$ python -q
>>> import numpy as np
>>> np.set_printoptions(suppress=True, linewidth=200)
>>> data = np.load("sample6.npy")
>>> print(data)
[[0 0 0 1]
 [0 1 0 0]
 [1 0 0 0]
 [0 0 1 0]]
>>> # 2 blocks once reordered
>>> print((data - data.T) / 2)
[[ 0.   0.  -0.5  0.5]
 [ 0.   0.   0.   0. ]
 [ 0.5  0.   0.  -0.5]
 [-0.5  0.   0.5  0. ]]
>>> print((data + data.T) / 2)
[[0.  0.  0.5 0.5]
 [0.  1.  0.  0. ]
 [0.5 0.  0.  0.5]
 [0.5 0.  0.5 0. ]]
>>> print(np.round(np.abs(np.linalg.eigvals(data)).max(), 1))
1.0
>>> print(np.trace(data))
1
>>> rng = np.random.default_rng(7943)
>>> z = rng.permutation(4)
>>> print(z)
[0 2 1 3]
>>> B = data[z][:, z]
>>> print(round(float(np.linalg.det(B)), 1), round(np.linalg.det(data[z]), 1))
1.0 -1.0
>>> x0 = np.array([1, -2, 1, 1])
>>> print([p for p in range(1, 25) if np.allclose(np.linalg.matrix_power(data, p), np.eye(4))])
[3, 6, 9, 12, 15, 18, 21, 24]
>>> print(round(np.linalg.norm(x0), 1), round(np.linalg.norm(data @ x0), 1))
2.6 2.6
>>> F = np.maximum(np.array([[4, 6, 4, 6],
...     [3, 4, 6, 0],
...     [9, 8, 2, 2],
...     [1, 6, 0, 8],
...     [0, 5, 6, 5],
...     [7, 3, 4, 4],
...     [3, 0, 0, 4],
...     [3, 2, 8, 1],
...     [0, 9, 8, 8],
...     [8, 5, 7, 7],
...     [1, 1, 7, 4],
...     [8, 8, 2, 8],
...     [2, 9, 3, 3],
...     [6, 5, 8, 6],
...     [3, 3, 6, 9]]) @ np.array([[2, 1, 3, 0, 0], [3, 0, 0, 3, 2], [2, 3, 3, 2, 1], [3, 2, 1, 2, 3]]) + np.array([1, -2, 3, 3, 0]), 0)
>>> print(F)
[[53 26 33 41 34]
 [31 19 30 27 14]
 [53 17 38 35 24]
 [45 15 14 37 36]
 [43 26 26 40 31]
 [44 25 40 28 22]
 [19  9 16 11 12]
 [32 27 37 27 15]
 [68 38 35 62 50]
 [67 41 55 46 38]
 [32 28 31 28 21]
 [69 28 41 47 42]
 [47 15 21 42 30]
 [62 40 51 46 36]
 [55 37 39 42 39]]
>>> blk = np.stack([F, -2 * F, F[::-1]])
>>> print(np.linalg.matrix_rank(blk))
[5 5 5]
>>> print(blk.sum(axis=0))
[[  2  11   6   1   5]
 [ 31  21  21  19  22]
 [ -6  -2 -17   7   6]
 [ 24  13  27  10   6]
 [-11   2   5 -12 -10]
 [ 23  16  15  18  16]
 [ 49  29  19  51  38]
 [  0   0   0   0   0]
 [-49 -29 -19 -51 -38]
 [-23 -16 -15 -18 -16]
 [ 11  -2  -5  12  10]
 [-24 -13 -27 -10  -6]
 [  6   2  17  -7  -6]
 [-31 -21 -21 -19 -22]
 [ -2 -11  -6  -1  -5]]
>>> print((blk @ F.T).shape)
(3, 15, 15)
